$ python -q
>>> import numpy as np
>>> np.set_printoptions(precision=2, suppress=True, linewidth=160, legacy="1.25")
>>> arr = np.loadtxt("test2.csv", delimiter=",")
>>> arr
array([[3., 1., 1.],
       [1., 3., 1.],
       [1., 1., 3.]])
>>> blk = np.stack([arr, 3 * arr, arr[::-1]])
>>> np.linalg.det(blk)
array([ 20., 540., -20.])
>>> np.einsum("bij,cij->bc", blk, blk)
array([[ 33.,  99.,  25.],
       [ 99., 297.,  75.],
       [ 25.,  75.,  33.]])
>>> np.linalg.matrix_rank(blk)
array([3, 3, 3])
>>> np.linalg.norm(blk, axis=(1, 2))
array([ 5.74, 17.23,  5.74])
>>> blk.sum(axis=0)
array([[13.,  5.,  7.],
       [ 5., 15.,  5.],
       [ 7.,  5., 13.]])
>>> evals, evecs = np.linalg.eigh(arr)
>>> np.unique(evals.round(6) + 0, return_counts=True)[1]
array([2, 1])
>>> round(float(evals.sum()), 2), np.trace(arr)
(9.0, 9.0)
>>> np.linalg.eigvalsh(arr + 5 * np.eye(3))
array([ 7.,  7., 10.])
>>> np.round(evecs.T @ evecs, 2) + 0
array([[1., 0., 0.],
       [0., 1., 0.],
       [0., 0., 1.]])
>>> evals
array([2., 2., 5.])
>>> np.abs(evecs[:, -1])
array([0.58, 0.58, 0.58])
>>> evecs @ np.diag(evals) @ evecs.T
array([[3., 1., 1.],
       [1., 3., 1.],
       [1., 1., 3.]])
>>> np.linalg.eigvalsh(arr @ arr)
array([ 4.,  4., 25.])
>>> np.linalg.svd(arr, compute_uv=False)
array([5., 2., 2.])
>>> x0 = np.ones(3)
>>> for _ in range(5):
...     x0 = arr @ x0
...     x0 /= np.linalg.norm(x0)
...     print(round(x0 @ arr @ x0, 2))
... 
5.0
5.0
5.0
5.0
5.0
>>> round(float(np.linalg.eigvalsh(arr)[-1]), 2)
5.0
>>> F = np.array([[0, 1, 0, 0, 0, 0],
...     [0, 0, 0, 0, 1, 0],
...     [0, 0, 1, 0, 0, 0],
...     [1, 0, 0, 0, 0, 0],
...     [0, 0, 0, 1, 0, 0],
...     [0, 0, 0, 0, 0, 1]])
>>> x0 = np.array([4, 2, -4, 1, 5, -1])
>>> target = F @ x0
>>> target
array([ 2,  5, -4,  4,  1, -1])
>>> np.linalg.solve(F, target)
array([ 4.,  2., -4.,  1.,  5., -1.])
>>> np.linalg.solve(F, -1 * target)
array([-4., -2.,  4., -1., -5.,  1.])
>>> F.sum(axis=1)
array([1, 1, 1, 1, 1, 1])
>>> pr = np.eye(6)[3]
>>> for _ in range(7):
...     pr = pr @ F
...     print(pr.round(2))
... 
[1. 0. 0. 0. 0. 0.]
[0. 1. 0. 0. 0. 0.]
[0. 0. 0. 0. 1. 0.]
[0. 0. 0. 1. 0. 0.]
[1. 0. 0. 0. 0. 0.]
[0. 1. 0. 0. 0. 0.]
[0. 0. 0. 0. 1. 0.]
>>> rng = np.random.default_rng(380987)
>>> z = rng.permutation(6)
>>> other = F[:, z] * rng.choice([-1, 1], 6)
>>> other
array([[ 0,  0,  0,  0,  0, -1],
       [ 0,  0,  1,  0,  0,  0],
       [-1,  0,  0,  0,  0,  0],
       [ 0,  0,  0, -1,  0,  0],
       [ 0, -1,  0,  0,  0,  0],
       [ 0,  0,  0,  0,  1,  0]])
>>> left, _, Vt = np.linalg.svd(F.T @ other)
>>> left @ Vt
array([[ 0.,  0.,  0., -1.,  0.,  0.],
       [ 0.,  0.,  0.,  0.,  0., -1.],
       [-1.,  0.,  0.,  0.,  0.,  0.],
       [ 0., -1.,  0.,  0.,  0.,  0.],
       [ 0.,  0.,  1.,  0.,  0.,  0.],
       [ 0.,  0.,  0.,  0.,  1.,  0.]])
>>> z
array([2, 3, 4, 0, 5, 1])
>>> f = np.array([1, 2, 1, 1, 3, 3])
>>> other = F + np.outer(f, np.eye(6)[5])
>>> np.linalg.matrix_rank(np.linalg.inv(other) - np.linalg.inv(F), tol=1e-8)
1
>>> np.linalg.matrix_rank(other - F)
1
>>> other
array([[0., 1., 0., 0., 0., 1.],
       [0., 0., 0., 0., 1., 2.],
       [0., 0., 1., 0., 0., 1.],
       [1., 0., 0., 0., 0., 1.],
       [0., 0., 0., 1., 0., 3.],
       [0., 0., 0., 0., 0., 4.]])
>>> f = np.array([0, 0, -2])
>>> v = np.array([0, 0, 1])
>>> M = f[:, None] + v[None, :]
>>> M
array([[ 0,  0,  1],
       [ 0,  0,  1],
       [-2, -2, -1]])
>>> left, sig, Vt = np.linalg.svd(M, full_matrices=False)
>>> np.round(sig / sig[0], 2) + 0
array([1.  , 0.43, 0.  ])
>>> (sig > 1e-8).sum()
2
>>> sig.round(2) + 0
array([3.05, 1.31, 0.  ])
>>> np.allclose(left * sig @ Vt, M)
True
>>> np.round(np.sqrt((sig ** 2).sum()), 2), round(np.linalg.norm(M), 2)
(3.32, 3.32)
>>> other = M / np.linalg.norm(M, axis=1, keepdims=True)
>>> gram = other @ other.T
>>> np.argwhere(np.triu(np.abs(gram) > 0.95, 1))
array([[0, 1]])
>>> np.linalg.norm(other, axis=1)
array([1., 1., 1.])
>>> (np.abs(gram) > 0.9).astype(int)
array([[1, 1, 0],
       [1, 1, 0],
       [0, 0, 1]])
>>> gram[1]
array([ 1.  ,  1.  , -0.33])
>>> round(np.degrees(np.arccos(np.clip(gram[1, 2], -1, 1))), 2)
109.47
>>> left, sig, Vt = np.linalg.svd(F, full_matrices=False)
>>> left.shape, sig.shape, Vt.shape
((6, 6), (6,), (6, 6))
>>> sig
array([1., 1., 1., 1., 1., 1.])
>>> sig / sig[0]
array([1., 1., 1., 1., 1., 1.])
>>> K = np.load("data.npy")
>>> K
array([[-3.26,  0.06,  0.13],
       [ 1.88, -0.04,  0.06],
       [ 0.55, -0.04, -0.03],
       [ 2.46,  0.02, -0.02],
       [ 1.35,  0.02,  0.01],
       [-3.68, -0.06,  0.03],
       [-1.87,  0.02, -0.02],
       [-0.26,  0.  ,  0.09],
       [-4.63,  0.03, -0.02],
       [-1.45,  0.05,  0.01],
       [-0.48,  0.03,  0.1 ],
       [ 0.86,  0.09, -0.01],
       [-0.79, -0.07, -0.03],
       [-1.16,  0.06,  0.04],
       [-1.12,  0.03, -0.05],
       [ 2.71, -0.01,  0.09]])
>>> dist = np.linalg.norm(K[:, None] - K[None], axis=-1)
>>> dist.shape
(16, 16)
>>> (dist + 1e9 * np.eye(16)).round(6).argmin(axis=1)
array([ 5,  4, 11, 15, 11,  0,  9, 10,  5, 13,  7,  2, 14, 14, 13,  3])
>>> np.linalg.norm(K, axis=1)
array([3.26, 1.88, 0.55, 2.46, 1.35, 3.68, 1.87, 0.28, 4.63, 1.45, 0.49, 0.86, 0.79, 1.16, 1.12, 2.71])
>>> np.linalg.norm(K, axis=1).argmax()
8
>>> np.linalg.norm(K, axis=0)
array([8.63, 0.18, 0.23])
>>> np.round(np.linalg.norm(K, 1), 2), np.round(np.linalg.norm(K, np.inf), 2)
(28.51, 4.68)
>>> np.round(np.linalg.norm(K[1], 1), 2), round(float(np.linalg.norm(K[1], np.inf)), 2)
(1.98, 1.88)
>>> round(np.linalg.norm(K, 2), 2)
8.63
>>> z = K[:, 2] > np.median(K[:, 2])
>>> f = K[z].mean(axis=0) - K[~z].mean(axis=0)
>>> (((K - K.mean(axis=0)) @ f > 0) == z).mean()
0.5
>>> f
array([-0.09, -0.01,  0.09])
>>> Ac = K - K.mean(axis=0)
>>> left, sig, Vt = np.linalg.svd(Ac, full_matrices=False)
>>> np.abs(Vt[0]).argmax()
0
>>> np.abs(left[:, 0]).argmax()
8
>>> np.round(Ac.mean(axis=0), 2) + 0
array([0., 0., 0.])
>>> (np.sign(left[:, 0]) == np.sign(left[0, 0])).astype(int)
array([1, 0, 0, 0, 0, 1, 1, 0, 1, 1, 0, 0, 1, 1, 1, 0])
>>> np.linalg.matrix_rank(Ac)
3
>>> x0 = np.array([-2, -1, 1])
>>> target = K @ x0
>>> np.linalg.solve(K.T @ K, K.T @ target)
array([-2., -1.,  1.])
>>> np.linalg.lstsq(K, target)[0]
array([-2., -1.,  1.])
>>> np.round(np.linalg.pinv(K) @ K, 2) + 0
array([[1., 0., 0.],
       [0., 1., 0.],
       [0., 0., 1.]])
>>> target = target + 0.02 * rng.normal(size=16)
>>> target
array([ 6.61, -3.64, -1.08, -4.98, -2.67,  7.45,  3.74,  0.6 ,  9.2 ,  2.89,  1.02, -1.85,  1.63,  2.31,  2.19, -5.31])
>>> b, *_ = np.linalg.lstsq(K, target)
>>> [round(float(np.linalg.norm(np.linalg.solve(K.T @ K + lam * np.eye(3), K.T @ target))), 2) for lam in (0, 1, 10, 100)]
[2.48, 1.97, 1.76, 0.85]
>>> round(np.linalg.norm(target - K @ b), 2)
0.09
>>> b
array([-2.  , -1.03,  1.04])
>>> feats = np.load("arr.npy")
>>> feats
array([[-2,  0,  0,  0,  0,  0,  0],
       [ 0, -1,  0,  0,  0,  0,  0],
       [ 0,  0, -1,  0,  0,  0,  0],
       [ 0,  0,  0, -2,  0,  0,  0],
       [ 0,  0,  0,  0, -1,  0,  0],
       [ 0,  0,  0,  0,  0, -1,  0],
       [ 0,  0,  0,  0,  0,  0,  1]])
>>> evals, evecs = np.linalg.eigh(feats)
>>> evecs.T @ feats @ evecs
array([[-2.,  0.,  0.,  0.,  0.,  0.,  0.],
       [ 0., -2.,  0.,  0.,  0.,  0.,  0.],
       [ 0.,  0., -1.,  0.,  0.,  0.,  0.],
       [ 0.,  0.,  0., -1.,  0.,  0.,  0.],
       [ 0.,  0.,  0.,  0., -1.,  0.,  0.],
       [ 0.,  0.,  0.,  0.,  0., -1.,  0.],
       [ 0.,  0.,  0.,  0.,  0.,  0.,  1.]])
>>> evals
array([-2., -2., -1., -1., -1., -1.,  1.])
>>> (evals > 1e-8).sum(), (evals < -1e-8).sum()
(1, 6)
>>> np.abs(evecs[:, -1])
array([0., 0., 0., 0., 0., 0., 1.])
>>> evecs @ np.diag(evals) @ evecs.T
array([[-2.,  0.,  0.,  0.,  0.,  0.,  0.],
       [ 0., -1.,  0.,  0.,  0.,  0.,  0.],
       [ 0.,  0., -1.,  0.,  0.,  0.,  0.],
       [ 0.,  0.,  0., -2.,  0.,  0.,  0.],
       [ 0.,  0.,  0.,  0., -1.,  0.,  0.],
       [ 0.,  0.,  0.,  0.,  0., -1.,  0.],
       [ 0.,  0.,  0.,  0.,  0.,  0.,  1.]])
>>> np.linalg.eigvalsh(feats + 5 * np.eye(7))
array([3., 3., 4., 4., 4., 4., 6.])
